>>> import numpy as np
>>> from numpy import linalg as LA
>>> np.set_printoptions(precision=2, suppress=True, linewidth=160)
>>> rd = lambda a: np.round(a, 2) + 0
>>> data = np.loadtxt("run15.csv", delimiter=",")
>>> data
array([[ 0., -2.,  0.,  0.,  0.,  0.,  0.,  0.,  0.,  0.],
       [-2., -2., -2.,  0.,  0.,  0.,  0.,  0.,  0.,  0.],
       [ 0., -2., -1., -2.,  0.,  0.,  0.,  0.,  0.,  0.],
       [ 0.,  0., -2.,  2., -2.,  0.,  0.,  0.,  0.,  0.],
       [ 0.,  0.,  0., -2.,  1., -2.,  0.,  0.,  0.,  0.],
       [ 0.,  0.,  0.,  0., -2.,  3., -2.,  0.,  0.,  0.],
       [ 0.,  0.,  0.,  0.,  0., -2., -2., -2.,  0.,  0.],
       [ 0.,  0.,  0.,  0.,  0.,  0., -2.,  0., -2.,  0.],
       [ 0.,  0.,  0.,  0.,  0.,  0.,  0., -2.,  2., -2.],
       [ 0.,  0.,  0.,  0.,  0.,  0.,  0.,  0., -2., -1.]])
>>> # equal to its transpose
>>> rd(LA.norm(data, 1)), rd(LA.norm(data, np.inf))
(np.float64(7.0), np.float64(7.0))
>>> data[4] @ data[1]
np.float64(0.0)
>>> rd(LA.norm(data[4] - data[1]))
np.float64(4.58)
>>> rd(LA.norm(data, 2))
np.float64(5.2)
>>> Y = data / LA.norm(data, axis=1, keepdims=True)
>>> G = Y @ Y.T
>>> print((G - 2 * np.eye(10)).round(6).argmax(axis=1))
[2 0 0 1 2 7 7 9 6 7]
>>> rd(G[0])
array([1.  , 0.58, 0.67, 0.  , 0.  , 0.  , 0.  , 0.  , 0.  , 0.  ])
>>> np.argwhere(np.triu(np.abs(G) > 0.95, 1))
array([], shape=(0, 2), dtype=int64)
>>> (np.abs(G) > 0.9).astype(int)
array([[1, 0, 0, 0, 0, 0, 0, 0, 0, 0],
       [0, 1, 0, 0, 0, 0, 0, 0, 0, 0],
       [0, 0, 1, 0, 0, 0, 0, 0, 0, 0],
       [0, 0, 0, 1, 0, 0, 0, 0, 0, 0],
       [0, 0, 0, 0, 1, 0, 0, 0, 0, 0],
       [0, 0, 0, 0, 0, 1, 0, 0, 0, 0],
       [0, 0, 0, 0, 0, 0, 1, 0, 0, 0],
       [0, 0, 0, 0, 0, 0, 0, 1, 0, 0],
       [0, 0, 0, 0, 0, 0, 0, 0, 1, 0],
       [0, 0, 0, 0, 0, 0, 0, 0, 0, 1]])
>>> u, r1 = data[7], data[0]
>>> u @ u
np.float64(8.0)
>>> pr = (u @ r1) / (u @ u) * u
>>> pr
array([ 0.,  0.,  0.,  0.,  0.,  0., -0.,  0., -0.,  0.])
>>> rd(LA.norm(u + r1) ** 2 + LA.norm(u - r1) ** 2)
np.float64(24.0)
>>> LA.matrix_rank(np.outer(u, r1))
np.int64(1)
>>> arr = np.load("layer11.npy")
>>> arr
array([[ 4.08,  4.03, -0.01,  1.99,  2.03,  6.07,  6.04,  4.07,  0.  ,  0.07],
       [-0.4 , -0.38, -0.01, -0.19, -0.25, -0.68, -0.64, -0.42, -0.04, -0.06],
       [ 1.67,  1.62,  0.04,  0.92,  0.88,  2.5 ,  2.48,  1.7 ,  0.02, -0.01],
       [-3.09, -3.06, -0.01, -1.49, -1.42, -4.52, -4.61, -3.07,  0.07,  0.07],
       [-3.76, -3.74,  0.04, -1.88, -1.93, -5.58, -5.61, -3.77, -0.08, -0.07],
       [ 1.6 ,  1.52,  0.01,  0.83,  0.79,  2.35,  2.34,  1.52, -0.04,  0.02],
       [-0.77, -0.82,  0.01, -0.38, -0.35, -1.15, -1.12, -0.79,  0.02,  0.05],
       [-3.16, -3.1 , -0.08, -1.55, -1.65, -4.72, -4.78, -3.11,  0.03, -0.04],
       [-1.31, -1.28,  0.06, -0.62, -0.67, -1.99, -2.06, -1.36,  0.03,  0.07],
       [-0.57, -0.6 , -0.01, -0.34, -0.31, -0.95, -0.79, -0.61,  0.05, -0.01],
       [-0.8 , -0.92, -0.05, -0.41, -0.45, -1.24, -1.22, -0.82,  0.07, -0.03],
       [-0.88, -0.88,  0.01, -0.47, -0.36, -1.31, -1.44, -0.9 , -0.1 , -0.03],
       [ 0.06,  0.07, -0.02,  0.  ,  0.12,  0.14,  0.14,  0.12, -0.01,  0.1 ],
       [ 1.94,  1.91, -0.06,  0.92,  0.95,  2.84,  2.92,  1.91,  0.  ,  0.07],
       [ 6.79,  6.75, -0.04,  3.37,  3.4 , 10.25, 10.19,  6.83,  0.02, -0.04],
       [-0.47, -0.55, -0.03, -0.13, -0.29, -0.77, -0.71, -0.45, -0.02, -0.04],
       [ 1.84,  1.89, -0.03,  1.03,  0.93,  2.92,  2.91,  1.99,  0.02, -0.05],
       [-2.74, -2.81, -0.07, -1.45, -1.44, -4.06, -4.11, -2.7 , -0.03,  0.  ],
       [-0.76, -0.61,  0.1 , -0.3 , -0.39, -1.13, -1.16, -0.8 , -0.02, -0.02],
       [ 4.4 ,  4.4 , -0.07,  2.27,  2.14,  6.68,  6.69,  4.46,  0.01, -0.05],
       [ 3.27,  3.24, -0.02,  1.58,  1.59,  4.89,  4.97,  3.38,  0.01,  0.  ],
       [-1.56, -1.61, -0.03, -0.87, -0.77, -2.39, -2.45, -1.62,  0.05,  0.04],
       [-0.96, -0.96, -0.06, -0.57, -0.46, -1.63, -1.5 , -0.97,  0.16,  0.02],
       [ 2.46,  2.49, -0.03,  1.22,  1.37,  3.72,  3.64,  2.43, -0.04, -0.11]])
>>> G = arr.T @ arr
>>> rd(LA.svd(arr, compute_uv=False) ** 2)
array([1291.2 ,    0.13,    0.11,    0.07,    0.06,    0.05,    0.03,    0.02,    0.02,    0.01])
>>> LA.matrix_rank(G)
np.int64(10)
>>> Y = np.array([[-1, 0, 3, 0, 1],
...     [-3, 3, 3, -2, -2],
...     [-1, -1, 1, 3, 0],
...     [-1, 0, -3, -2, -3],
...     [3, 2, -2, 0, -3]])
>>> basis = np.array([[2, 4, 2, 1], [5, 0, 3, 0], [2, 3, 1, 2], [5, 0, 4, 5]])
>>> X = np.block([[Y, np.zeros((5, 4))], [np.zeros((4, 5)), basis]])
>>> X
array([[-1.,  0.,  3.,  0.,  1.,  0.,  0.,  0.,  0.],
       [-3.,  3.,  3., -2., -2.,  0.,  0.,  0.,  0.],
       [-1., -1.,  1.,  3.,  0.,  0.,  0.,  0.,  0.],
       [-1.,  0., -3., -2., -3.,  0.,  0.,  0.,  0.],
       [ 3.,  2., -2.,  0., -3.,  0.,  0.,  0.,  0.],
       [ 0.,  0.,  0.,  0.,  0.,  2.,  4.,  2.,  1.],
       [ 0.,  0.,  0.,  0.,  0.,  5.,  0.,  3.,  0.],
       [ 0.,  0.,  0.,  0.,  0.,  2.,  3.,  1.,  2.],
       [ 0.,  0.,  0.,  0.,  0.,  5.,  0.,  4.,  5.]])
>>> # 2 groups of indices that never mix
>>> rd(np.sort(LA.eigvals(X).real))
array([-4.35, -2.96, -2.96, -0.71,  1.12,  1.12,  1.68,  3.6 ,  9.47])
>>> (LA.matrix_power((X != 0) + (X.T != 0) + np.eye(9), 9) > 0).astype(int)
array([[1, 1, 1, 1, 1, 0, 0, 0, 0],
       [1, 1, 1, 1, 1, 0, 0, 0, 0],
       [1, 1, 1, 1, 1, 0, 0, 0, 0],
       [1, 1, 1, 1, 1, 0, 0, 0, 0],
       [1, 1, 1, 1, 1, 0, 0, 0, 0],
       [0, 0, 0, 0, 0, 1, 1, 1, 1],
       [0, 0, 0, 0, 0, 1, 1, 1, 1],
       [0, 0, 0, 0, 0, 1, 1, 1, 1],
       [0, 0, 0, 0, 0, 1, 1, 1, 1]])
>>> J = np.loadtxt("w.csv", delimiter=",")
>>> print(J)
[[ -0.33 -10.88   4.76]
 [ -0.65 -21.52   9.42]
 [ -0.3  -14.34   6.55]
 [  0.03   0.     0.05]
 [ -0.62 -21.49   9.61]
 [ -0.4  -14.37   6.31]
 [  0.09   0.    -0.05]
 [ -0.08  -7.05   3.14]
 [ -1.03 -32.44  14.46]
 [ -0.53 -21.71   9.5 ]
 [ -0.79 -28.83  12.62]]
>>> cen = (J - J.mean(axis=0)) / J.std(axis=0)
>>> rd(cen.std(axis=0))
array([1., 1., 1.])
>>> np.argwhere(np.abs(cen) > 2)
array([], shape=(0, 2), dtype=int64)
>>> c = LA.lstsq(np.delete(cen, 0, axis=1), cen[:, 0])[0]
>>> rd(c)
array([ 0.75, -0.24])
>>> rd(1 - np.var(cen[:, 0] - np.delete(cen, 0, axis=1) @ c))
np.float64(0.97)
>>> np.abs(c).argmax()
np.int64(0)
>>> x = np.array([1, -1, 0])
>>> target = J @ x
>>> rd(LA.lstsq(J, target)[0])
array([ 1., -1.,  0.])
>>> print(rd(target))
[10.55 20.87 14.04  0.03 20.87 13.97  0.09  6.97 31.41 21.18 28.04]
>>> rd(LA.pinv(J) @ J)
array([[1., 0., 0.],
       [0., 1., 0.],
       [0., 0., 1.]])
>>> rng = np.random.default_rng(664)
>>> target = target + 0.1 * rng.normal(size=11)
>>> rd(target)
array([10.54, 20.93, 13.9 , -0.05, 20.72, 13.77, -0.03,  7.11, 31.45, 21.2 , 28.1 ])
>>> c, *_ = LA.lstsq(J, target)
>>> rd(c)
array([ 0.75, -1.15, -0.37])
>>> [round(float(LA.norm(LA.solve(J.T @ J + lam * np.eye(3), J.T @ target))), 2) for lam in (0, 1, 10, 100)]
[1.43, 0.89, 0.89, 0.87]
>>> idx = rng.permutation(3)
>>> Y = J[:, idx] * rng.choice([-1, 1], 3)
>>> Y
array([[10.88,  4.76,  0.33],
       [21.52,  9.42,  0.65],
       [14.34,  6.55,  0.3 ],
       [-0.  ,  0.05, -0.03],
       [21.49,  9.61,  0.62],
       [14.37,  6.31,  0.4 ],
       [-0.  , -0.05, -0.09],
       [ 7.05,  3.14,  0.08],
       [32.44, 14.46,  1.03],
       [21.71,  9.5 ,  0.53],
       [28.83, 12.62,  0.79]])
>>> Uu, _, Vt = LA.svd(J.T @ Y)
>>> rd(LA.lstsq(J, Y)[0])
array([[ 0.,  0., -1.],
       [-1.,  0.,  0.],
       [ 0.,  1.,  0.]])
